% ipython --no-banner

In [1]: import numpy as np

In [2]: np.set_printoptions(suppress=True, linewidth=120)

In [3]: def tidy(a):
   ...:     return np.round(a, 2) + 0
   ...: 

In [4]: X = np.load("arr.npy")

In [5]: X
Out[5]: 
array([[ 2,  2, -2],
       [-2,  3,  3],
       [ 0,  0,  0],
       [ 0,  0,  0],
       [ 0,  0,  0],
       [-2,  3,  3],
       [ 2,  2, -2],
       [ 2,  2, -2],
       [-2,  3,  3],
       [ 0,  0,  0],
       [ 0,  0,  0],
       [-2,  3,  3],
       [-3,  0,  0],
       [ 0,  0,  0],
       [ 0,  0,  0],
       [ 0,  0,  0],
       [-2,  3,  3],
       [ 2,  2, -2]])

In [6]: # row 3 repeats row 2

In [7]: M2 = np.c_[X[:, :1] @ np.array([[3]]), np.array([5, 1, 3, 4, 1, 3, 2, 1, 5, 3, 0, 3, 1, 5, 3, 0, 1, 0])]

In [8]: M2
Out[8]: 
array([[ 6,  5],
       [-6,  1],
       [ 0,  3],
       [ 0,  4],
       [ 0,  1],
       [-6,  3],
       [ 6,  2],
       [ 6,  1],
       [-6,  5],
       [ 0,  3],
       [ 0,  0],
       [-6,  3],
       [-9,  1],
       [ 0,  5],
       [ 0,  3],
       [ 0,  0],
       [-6,  1],
       [ 6,  0]])

In [9]: np.linalg.matrix_rank(M2)
Out[9]: np.int64(2)

In [10]: np.linalg.matrix_rank(np.c_[X, M2])
Out[10]: np.int64(4)

In [11]: tidy(np.linalg.norm(M2 - X @ np.linalg.lstsq(X, M2)[0], axis=0))
Out[11]: array([0.  , 9.71])

In [12]: q, vecs = np.linalg.qr(X[:, :1])[0], np.linalg.qr(X[:, 1:])[0]

In [13]: sv = np.linalg.svd(q.T @ vecs, compute_uv=False)

In [14]: tidy(np.linalg.norm(q @ q.T - vecs @ vecs.T, 2))
Out[14]: np.float64(1.0)

In [15]: hat = X @ np.linalg.solve(X.T @ X, X.T)

In [16]: tidy(np.linalg.eigvalsh(hat))
Out[16]: array([0., 0., 0., 0., 0., 0., 0., 0., 0., 0., 0., 0., 0., 0., 0., 1., 1., 1.])

In [17]: np.allclose(hat @ hat, hat)
Out[17]: True

In [18]: Xs = X - X.mean(axis=0)

In [19]: vecs = np.linalg.svd(Xs)[2][:2]

In [20]: M2 = Xs - Xs @ vecs.T @ vecs

In [21]: np.linalg.norm(M2, axis=1).round(6).argmax()
Out[21]: np.int64(12)

In [22]: tidy(np.cov(Xs @ vecs.T, rowvar=False))
Out[22]: 
array([[5.97, 0.  ],
       [0.  , 1.64]])
